$ python3 -q
>>> import numpy as np
>>> from numpy import linalg as LA
>>> np.set_printoptions(precision=3, suppress=True, linewidth=120, legacy="1.25")
>>> mat = np.loadtxt("x.csv", delimiter=",")
>>> mat
array([[ 9.,  9.,  9.],
       [ 0.,  0.,  0.],
       [ 0.,  0.,  0.],
       [ 9.,  9.,  6.],
       [ 9.,  6.,  0.],
       [ 9.,  6.,  0.],
       [ 0.,  0.,  0.],
       [ 0.,  0.,  0.],
       [ 0.,  0.,  0.],
       [ 0.,  0.,  0.],
       [ 9.,  9.,  6.],
       [ 9.,  9.,  9.],
       [18., 15.,  6.],
       [ 0.,  0.,  0.],
       [ 0.,  0.,  0.],
       [ 0.,  0.,  0.],
       [ 0.,  0.,  0.],
       [ 0.,  0.,  0.],
       [ 9.,  9.,  6.],
       [ 0.,  3.,  9.],
       [ 0.,  0.,  0.],
       [ 9.,  9.,  6.],
       [ 0.,  0.,  0.],
       [ 0.,  0.,  0.],
       [ 9.,  6.,  0.]])
>>> # row 2 repeats row 1
>>> idx = mat[:, 2] > np.median(mat[:, 2])
>>> u = mat[idx].mean(axis=0) - mat[~idx].mean(axis=0)
>>> idx.astype(int)
array([1, 0, 0, 1, 0, 0, 0, 0, 0, 0, 1, 1, 1, 0, 0, 0, 0, 0, 1, 1, 0, 1, 0, 0, 0])
>>> u
array([7.412, 7.941, 7.125])
>>> np.argsort(-np.abs(u).round(6), kind="stable")
array([1, 0, 2])
>>> ((mat - mat.mean(axis=0)) @ u > 0).astype(int)
array([1, 0, 0, 1, 1, 1, 0, 0, 0, 0, 1, 1, 1, 0, 0, 0, 0, 0, 1, 1, 0, 1, 0, 0, 1])
>>> ang = np.radians(180)
>>> R = np.eye(3)
>>> R[1, 1] = R[2, 2] = np.cos(ang)
>>> R[1, 2], R[2, 1] = -np.sin(ang), np.sin(ang)
>>> R.round(3) + 0
array([[ 1.,  0.,  0.],
       [ 0., -1.,  0.],
       [ 0.,  0., -1.]])
>>> Y = mat @ R.T
>>> round(LA.det(R), 3), np.trace(R)
(1.0, -1.0)
>>> np.allclose(mat @ mat.T, Y @ Y.T)
True
>>> U, sigma, Vh = LA.svd(mat)
>>> sigma
array([46.301, 12.605,  1.136])
>>> np.argmax(sigma[:-1] / (sigma[1:] + 1e-6)) + 1
2
>>> Y = U[:, :2] @ np.diag(sigma[:2]) @ Vh[:2]
>>> round(float(LA.norm(mat - Y, 2)), 3), round(sigma[2], 3)
(1.136, 1.136)
>>> LA.matrix_rank(mat, rtol=0.05)
2
>>> Xs = (mat - mat.mean(axis=0)) / mat.std(axis=0)
>>> np.argwhere(np.abs(Xs) > 2)
array([[12,  0],
       [12,  1]])
>>> coef = LA.lstsq(np.delete(Xs, 2, axis=1), Xs[:, 2])[0]
>>> np.abs(coef).argmax()
1
>>> round(1 - np.var(Xs[:, 2] - np.delete(Xs, 2, axis=1) @ coef), 3)
0.949
>>> np.abs(LA.svd(mat)[2][-1])
array([0.554, 0.784, 0.281])
>>> np.argsort(-LA.norm(mat, axis=0).round(6), kind="stable")[:3]
array([0, 1, 2])
>>> rng = np.random.default_rng(78343)
>>> idx = rng.integers(0, 2, 4)
>>> arr = np.triu((idx[:, None] == idx) & (rng.random((4, 4)) < 0.8), 1).astype(int)
>>> arr += arr.T
>>> arr
array([[0, 0, 0, 1],
       [0, 0, 0, 1],
       [0, 0, 0, 0],
       [1, 1, 0, 0]])
>>> rank = LA.matrix_rank(arr)
>>> rank
2
>>> ns = LA.svd(arr)[2][rank:].T
>>> [int(LA.matrix_rank(arr[:i])) for i in range(1, len(arr) + 1)]
[1, 1, 1, 2]
>>> arr @ ns
array([[0., 0.],
       [0., 0.],
       [0., 0.],
       [0., 0.]])
>>> ns @ ns.T
array([[ 0.5, -0.5,  0. ,  0. ],
       [-0.5,  0.5,  0. ,  0. ],
       [ 0. ,  0. ,  1. ,  0. ],
       [ 0. ,  0. ,  0. ,  0. ]])
>>> vals, V = LA.eigh(arr)
>>> vec = np.array([-2, -2, -1, -2])
>>> (np.sign(V[:, -1].round(6)) == np.sign(V[0, -1].round(6))).astype(int)
array([1, 1, 0, 1])
>>> LA.eigvalsh(arr[1:, 1:])
array([-1.,  0.,  1.])
>>> V * np.maximum(vals, 0) @ V.T
array([[0.354, 0.354, 0.   , 0.5  ],
       [0.354, 0.354, 0.   , 0.5  ],
       [0.   , 0.   , 0.   , 0.   ],
       [0.5  , 0.5  , 0.   , 0.707]])
>>> np.round(V * np.abs(vals) @ V.T, 3) + 0
array([[0.707, 0.707, 0.   , 0.   ],
       [0.707, 0.707, 0.   , 0.   ],
       [0.   , 0.   , 0.   , 0.   ],
       [0.   , 0.   , 0.   , 1.414]])
>>> round(vec @ arr @ vec / (vec @ vec), 3), round(float(vals[0]), 3), round(float(vals[-1]), 3)
(1.231, -1.414, 1.414)
>>> np.abs(arr).sum(axis=1).max(), round(float(np.abs(vals).max()), 3)
(2, 1.414)
>>> feats = np.arange(16).reshape(4, 4) + 4
>>> feats
array([[ 4,  5,  6,  7],
       [ 8,  9, 10, 11],
       [12, 13, 14, 15],
       [16, 17, 18, 19]])
>>> # null space of dimension 2
>>> feats @ LA.pinv(feats) @ feats
array([[ 4.,  5.,  6.,  7.],
       [ 8.,  9., 10., 11.],
       [12., 13., 14., 15.],
       [16., 17., 18., 19.]])
>>> LA.lstsq(feats[:-1].T, feats[-1])[2]
2
>>> np.allclose(feats[:-1].T @ LA.lstsq(feats[:-1].T, feats[-1])[0], feats[-1])
True
>>> np.unique(feats.round(6), axis=0).shape
(4, 4)
>>> np.abs(np.diag(LA.qr(feats)[1])) > 1e-9
array([ True,  True, False, False])
>>> np.round(np.trace(LA.pinv(feats) @ feats), 3)
2.0
>>> hat = np.triu(np.array([[-3, 3, 5, 3], [2, 1, -5, 0], [4, 0, -3, -2], [-4, 2, -2, 1]]), 1) + np.eye(4)
>>> Y = hat @ feats @ LA.inv(hat)
>>> np.round(np.poly(Y), 3) + 0
array([  1., -46., -80.,   0.,   0.])
>>> vec = np.array([-1, -1, 0, 0])
>>> feats @ np.ones(4)
array([22., 38., 54., 70.])
>>> feats @ np.eye(4)[3]
array([ 7., 11., 15., 19.])
>>> Y = feats[0, 0] * feats[1:] - np.outer(feats[1:, 0], feats[0])
>>> Y
array([[  0,  -4,  -8, -12],
       [  0,  -8, -16, -24],
       [  0, -12, -24, -36]])
>>> feats[:, 0] / feats[0, 0]
array([1., 2., 3., 4.])
>>> LA.matrix_rank(Y), LA.matrix_rank(feats)
(1, 2)
>>> feats.sum(axis=0)
array([40, 44, 48, 52])
>>> feats.mean(axis=0)
array([10., 11., 12., 13.])
>>> feats.shape
(4, 4)
>>> feats - feats[0]
array([[ 0,  0,  0,  0],
       [ 4,  4,  4,  4],
       [ 8,  8,  8,  8],
       [12, 12, 12, 12]])
>>> feats[:, 4]
Traceback (most recent call last):
  File "<python-input-75>", line 1, in <module>
    feats[:, 4]
    ~~~~~^^^^^^
IndexError: index 4 is out of bounds for axis 1 with size 4
>>> np.abs(feats).max()
19
>>> feats.sum(axis=1)
array([22, 38, 54, 70])
>>> LA.rank(feats)
Traceback (most recent call last):
  File "<python-input-78>", line 1, in <module>
    LA.rank(feats)
    ^^^^^^^
AttributeError: module 'numpy.linalg' has no attribute 'rank'
>>> np.unravel_index(np.abs(feats).argmax(), feats.shape)
(3, 3)
>>> np.count_nonzero(feats)
16
>>> np.diff(feats, axis=0)
array([[4, 4, 4, 4],
       [4, 4, 4, 4],
       [4, 4, 4, 4]])
>>> data = np.load("block16.npy")
>>> data
array([[ 1.302, -0.386, -0.868],
       [ 1.239, -0.323, -0.956],
       [ 1.205, -0.387, -1.094],
       [ 1.252, -0.313, -1.085],
       [ 0.606, -0.17 , -0.445],
       [-0.108, -0.015, -0.19 ],
       [-1.125,  0.462,  0.949],
       [-0.346,  0.095,  0.445],
       [-0.013,  0.035,  0.15 ],
       [-0.016,  0.096,  0.197],
       [-0.012, -0.013, -0.085],
       [-0.029,  0.125,  0.052],
       [-0.467,  0.171,  0.431],
       [-0.544,  0.165,  0.493],
       [ 1.202, -0.437, -1.149],
       [-0.068,  0.035,  0.006],
       [ 0.016,  0.065, -0.029],
       [-0.693,  0.258,  0.615],
       [ 1.184, -0.275, -0.824],
       [-0.484,  0.152,  0.534],
       [ 0.033, -0.041,  0.088],
       [ 0.169,  0.   ,  0.001],
       [-1.314,  0.449,  0.926],
       [ 0.124, -0.178, -0.065],
       [-0.009,  0.077,  0.099],
       [-1.037,  0.469,  1.048]])
>>> basis = data[[3, 21]].astype(float)
>>> for _ in range(6):
...     idx = LA.norm(data[:, None] - basis, axis=-1).argmin(axis=1)
...     basis = np.array([data[idx == j].mean(axis=0) for j in range(2)])
... 
>>> idx
array([0, 0, 0, 0, 0, 1, 1, 1, 1, 1, 1, 1, 1, 1, 0, 1, 1, 1, 0, 1, 1, 1, 1, 1, 1, 1])
>>> np.bincount(idx)
array([ 7, 19])
>>> basis[1] - basis[0]
array([-1.453,  0.454,  1.215])
>>> basis
array([[ 1.141, -0.327, -0.917],
       [-0.312,  0.127,  0.298]])
>>> np.abs(basis[1] - basis[0]).argmax()
0
>>> K = np.load("a.npy")
>>> K
array([[  0, -13,  -3,   3],
       [ 13,   0,  14,   6],
       [  3, -14,   0,  -3],
       [ -3,  -6,   3,   0]])
>>> # skew, so no eigenvalue has a real part
>>> vec = np.array([4, 4, 5, -8])
>>> np.round(LA.eigvals(K).real, 3) + 0
array([0., 0., 0., 0.])
>>> np.round(LA.det(K), 3)
9801.0
>>> q = LA.solve(np.eye(4) - K, np.eye(4) + K)
>>> round(float(LA.det(q)), 3)
1.0
>>> u = np.array([2, 2, 1, 1])
>>> Y = K + np.outer(u, np.eye(4)[3])
>>> np.round(LA.det(Y) / LA.det(K), 3), round(1 + LA.solve(K, u)[3], 3)
(1.212, 1.212)
>>> LA.matrix_rank(LA.inv(Y) - LA.inv(K), tol=1e-8)
1
>>> E = -3 * np.eye(4) + np.eye(4, k=1)
>>> E
array([[-3.,  1.,  0.,  0.],
       [ 0., -3.,  1.,  0.],
       [ 0.,  0., -3.,  1.],
       [ 0.,  0.,  0., -3.]])
>>> def softmax(z):
...     e = np.exp(z - z.max(axis=-1, keepdims=True))
...     return e / e.sum(axis=-1, keepdims=True)
... 
>>> np.round(softmax(10 * E[3]), 3) + 0
array([0.333, 0.333, 0.333, 0.   ])
>>> softmax(E).sum(axis=1)
array([1., 1., 1., 1.])
>>> softmax(E[3])
array([0.328, 0.328, 0.328, 0.016])
>>> S = E @ E.T / np.sqrt(4)
>>> softmax(S)[3] @ E
array([-0.033, -0.022,  0.004, -2.925])
>>> idx = rng.permutation(4)
>>> Y = E[:, idx] * rng.choice([-1, 1], 4)
>>> Y
array([[-0., -1.,  0.,  3.],
       [-1.,  3.,  0., -0.],
       [ 3., -0.,  1., -0.],
       [-0., -0., -3., -0.]])
>>> U, _, Vh = LA.svd(E.T @ Y)
>>> idx
array([2, 1, 3, 0])
>>> q = Y.astype(float).copy()
>>> for j in range(4):
...     q[:, j] -= q[:, :j] @ (q[:, :j].T @ q[:, j])
...     q[:, j] /= LA.norm(q[:, j])
... 
>>> np.round(q.T @ Y, 3) + 0
array([[ 3.162, -0.949,  0.949,  0.   ],
       [ 0.   ,  3.017,  0.298, -0.994],
       [ 0.   ,  0.   ,  3.002,  0.099],
       [ 0.   ,  0.   ,  0.   ,  2.829]])
>>> vals, V = LA.eig(E)
>>> np.sort(LA.eigvals(LA.inv(E)))
array([-0.333, -0.333, -0.333, -0.333])
>>> E @ V[:, 0] - vals[0] * V[:, 0]
array([0., 0., 0., 0.])
>>> np.sort(LA.eigvals(E.T))
array([-3., -3., -3., -3.])
>>> M = np.array([[9, 3, 5],
...     [10, 7, 11],
...     [12, 8, 15],
...     [12, 9, 24],
...     [19, 12, 25],
...     [24, 20, 29],
...     [27, 23, 34],
...     [29, 25, 37],
...     [32, 33, 43],
...     [40, 34, 48],
...     [42, 41, 48],
...     [48, 44, 53],
...     [51, 47, 53],
...     [53, 53, 60],
...     [60, 58, 63],
...     [63, 60, 70],
...     [71, 68, 70],
...     [72, 76, 70],
...     [75, 82, 78],
...     [83, 89, 80]])
>>> Xs = M - M.mean(axis=0)
>>> U, sigma, Vh = LA.svd(Xs, full_matrices=False)
>>> LA.matrix_rank(Xs)
3
>>> np.searchsorted(np.cumsum(sigma ** 2) / (sigma ** 2).sum(), 0.9) + 1
1
>>> np.abs(U[:, 0]).argmax()
19
>>> sigma ** 2 / (sigma ** 2).sum()
array([0.99 , 0.008, 0.002])
>>> round((sigma ** 2).sum() ** 2 / (sigma ** 4).sum(), 3)
1.02
